% python3 -q
>>> import numpy as np
>>> np.set_printoptions(precision=2, suppress=True, linewidth=120, sign=" ")
>>> rnd = lambda a: np.round(a, 2) + 0
>>> data = np.abs(np.array([[1, 1, 2, -1, -2, 0],
...     [0, -1, 0, -2, 2, 0],
...     [-2, 2, -2, 2, 1, -2],
...     [0, -1, -1, -2, 2, 2],
...     [1, 0, -1, 0, 0, 2],
...     [-2, -2, 2, 2, 2, -1]])) + np.eye(6)
>>> data = data / data.sum(axis=1, keepdims=True)
>>> print(rnd(data))
[[ 0.25  0.12  0.25  0.12  0.25  0.  ]
 [ 0.    0.33  0.    0.33  0.33  0.  ]
 [ 0.17  0.17  0.25  0.17  0.08  0.17]
 [ 0.    0.11  0.11  0.33  0.22  0.22]
 [ 0.2   0.    0.2   0.    0.2   0.4 ]
 [ 0.17  0.17  0.17  0.17  0.17  0.17]]
>>> # rows sum to 1
>>> u = np.array([3, 5])
>>> print(rnd(np.correlate(data[0], data[1], "full")))
[ 0.    0.08  0.12  0.12  0.21  0.17  0.17  0.04  0.08  0.    0.  ]
>>> Y = data / np.linalg.norm(data, axis=1, keepdims=True)
>>> cov = Y @ Y.T
>>> print((np.abs(cov) > 0.9).astype(int))
[[ 1  0  0  0  0  0]
 [ 0  1  0  0  0  0]
 [ 0  0  1  0  0  1]
 [ 0  0  0  1  0  0]
 [ 0  0  0  0  1  0]
 [ 0  0  1  0  0  1]]
>>> print(rnd(np.linalg.norm(Y, axis=1)))
[ 1.  1.  1.  1.  1.  1.]
>>> print(rnd(cov))
[[ 1.    0.62  0.84  0.61  0.61  0.87]
 [ 0.62  1.    0.57  0.79  0.22  0.71]
 [ 0.84  0.57  1.    0.76  0.74  0.96]
 [ 0.61  0.79  0.76  1.    0.61  0.84]
 [ 0.61  0.22  0.74  0.61  1.    0.77]
 [ 0.87  0.71  0.96  0.84  0.77  1.  ]]
>>> print(np.argwhere(np.triu(np.abs(cov) > 0.95, 1)))
[[ 2  5]]
>>> print(rnd(cov[0]))
[ 1.    0.62  0.84  0.61  0.61  0.87]
>>> print(rnd(np.linalg.matrix_power(data, 2)))
[[ 0.15  0.13  0.19  0.16  0.2   0.17]
 [ 0.07  0.15  0.1   0.22  0.25  0.21]
 [ 0.13  0.16  0.17  0.2   0.2   0.14]
 [ 0.1   0.13  0.15  0.2   0.2   0.22]
 [ 0.19  0.12  0.21  0.12  0.17  0.18]
 [ 0.13  0.15  0.16  0.19  0.21  0.16]]
>>> print(rnd(np.sort(np.abs(np.linalg.eigvals(data)))[::-1]))
[ 1.    0.18  0.18  0.17  0.12  0.12]
>>> pr = np.eye(6)[4]
>>> for _ in range(4):
...     pr = pr @ data
...     print(pr.round(2))
... 
[ 0.2  0.   0.2  0.   0.2  0.4]
[ 0.19  0.12  0.21  0.12  0.17  0.18]
[ 0.15  0.14  0.18  0.17  0.2   0.16]
[ 0.13  0.14  0.17  0.18  0.2   0.17]
>>> cov = data.T @ data
>>> print(rnd(np.trace(cov)), rnd((data ** 2).sum()))
1.41 1.41
>>> print(rnd(np.linalg.eigvalsh(cov)[::-1]))
[ 1.03  0.25  0.09  0.03  0.01  0.  ]
>>> left, sig = np.linalg.svd(data)
Traceback (most recent call last):
  File "<python-input-23>", line 1, in <module>
    left, sig = np.linalg.svd(data)
    ^^^^^^^^^
ValueError: too many values to unpack (expected 2)
>>> left, sig, VT = np.linalg.svd(data, full_matrices=False)
>>> print((sig > 1e-8).sum())
6
>>> print(np.abs(left[:, 0]).round(6).argmax())
1
>>> print(rnd(np.abs(VT[0])))
[ 0.3   0.37  0.38  0.47  0.51  0.38]
>>> print(rnd(sig / sig[0]))
[ 1.    0.5   0.3   0.17  0.12  0.02]
>>> print(rnd(np.sqrt((sig ** 2).sum())), rnd(np.linalg.norm(data)))
1.19 1.19
>>> print(left.shape, sig.shape, VT.shape)
(6, 6) (6,) (6, 6)
>>> print(rnd(VT @ VT.T))
[[ 1.  0.  0.  0.  0.  0.]
 [ 0.  1.  0.  0.  0.  0.]
 [ 0.  0.  1.  0.  0.  0.]
 [ 0.  0.  0.  1.  0.  0.]
 [ 0.  0.  0.  0.  1.  0.]
 [ 0.  0.  0.  0.  0.  1.]]
>>> mat = np.loadtxt("out2.csv", delimiter=",")
>>> print(mat)
[[ -12.07    4.03 -118.27   57.91  -28.95   51.02]
 [ -42.94   46.91  -58.    106.99    3.03   -1.  ]
 [ -30.12 -129.92  -32.     86.1   -15.94   -0.02]
 [ -77.97   -0.96  -48.07  125.02   -6.12   -7.96]
 [-198.07    0.08   54.01  117.89   -6.94  -58.94]]
>>> Y = mat / np.sqrt((mat ** 2).mean(axis=1, keepdims=True))
>>> print(np.linalg.matrix_rank(Y) == np.linalg.matrix_rank(mat))
True
>>> print(rnd(np.linalg.norm(Y, axis=1)))
[ 2.45  2.45  2.45  2.45  2.45]
>>> print(rnd(Y[4]))
[-1.99  0.    0.54  1.18 -0.07 -0.59]
>>> print([round(float(x), 2) for x in np.linalg.svd(mat, compute_uv=False)[:3]])
[307.24, 185.66, 137.22]
>>> print(np.argsort(-np.linalg.norm(mat, axis=0).round(6), kind="stable")[:3])
[ 3  0  2]
>>> arr = np.loadtxt("x.csv", delimiter=",")
>>> print(arr)
[[ 0.5  0.   0.6  1.3 -0.5  1.3 -1.1]
 [ 1.7  0.7 -0.8 -1.2 -0.5 -0.1  0.6]
 [ 0.2  0.5 -1.6 -0.6  1.3 -0.3 -0.6]
 [ 0.7  1.5 -0.4 -0.4  1.  -1.2 -0.9]
 [ 0.6 -0.6 -0.6  0.1  0.5  1.9  1.1]
 [ 0.   0.   0.   0.3 -1.3 -0.6 -1.4]
 [-1.3  0.1  1.2  0.   1.1  0.4 -1.6]
 [ 0.6  1.1  0.1 -0.6 -0.3 -0.4 -0.8]
 [-0.8  1.5  0.2  0.5 -0.9 -0.6  0.8]
 [ 0.2 -1.5  1.4 -0.4  0.5  1.7  0.2]
 [ 0.9  0.1  0.6  1.   0.5  1.1  1.3]
 [ 0.  -2.5  1.2 -1.4 -0.5  0.   0.3]]
>>> q, Rm = np.linalg.qr(arr)
>>> print(rnd(q.T @ q))
[[ 1.  0.  0.  0.  0.  0.  0.]
 [ 0.  1.  0.  0.  0.  0.  0.]
 [ 0.  0.  1.  0.  0.  0.  0.]
 [ 0.  0.  0.  1.  0.  0.  0.]
 [ 0.  0.  0.  0.  1.  0.  0.]
 [ 0.  0.  0.  0.  0.  1.  0.]
 [ 0.  0.  0.  0.  0.  0.  1.]]
>>> print(rnd(np.abs(np.diag(Rm))))
[ 2.75  3.89  2.47  2.49  2.78  1.92  3.01]
>>> print(np.allclose(Rm.T @ Rm, arr.T @ arr))
True
>>> Y = np.array([[2, 3], [-3, -1], [-1, 0], [1, 0], [1, -2], [-2, -2], [2, 3]])
>>> print(rnd(arr @ Y))
[[ -3.6  -3.4]
 [  1.8   7.4]
 [  0.6  -3.7]
 [ -1.5  -1.7]
 [  2.6   0.9]
 [ -2.6  -0.4]
 [ -7.  -11.8]
 [ -3.9  -0.3]
 [ -3.9   1.5]
 [  0.6  -1.7]
 [  2.8   3.3]
 [  5.    4.4]]
>>> print(rnd(np.einsum("ik,kj->ji", arr, Y)))
[[ -3.6   1.8   0.6  -1.5   2.6  -2.6  -7.   -3.9  -3.9   0.6   2.8   5. ]
 [ -3.4   7.4  -3.7  -1.7   0.9  -0.4 -11.8  -0.3   1.5  -1.7   3.3   4.4]]
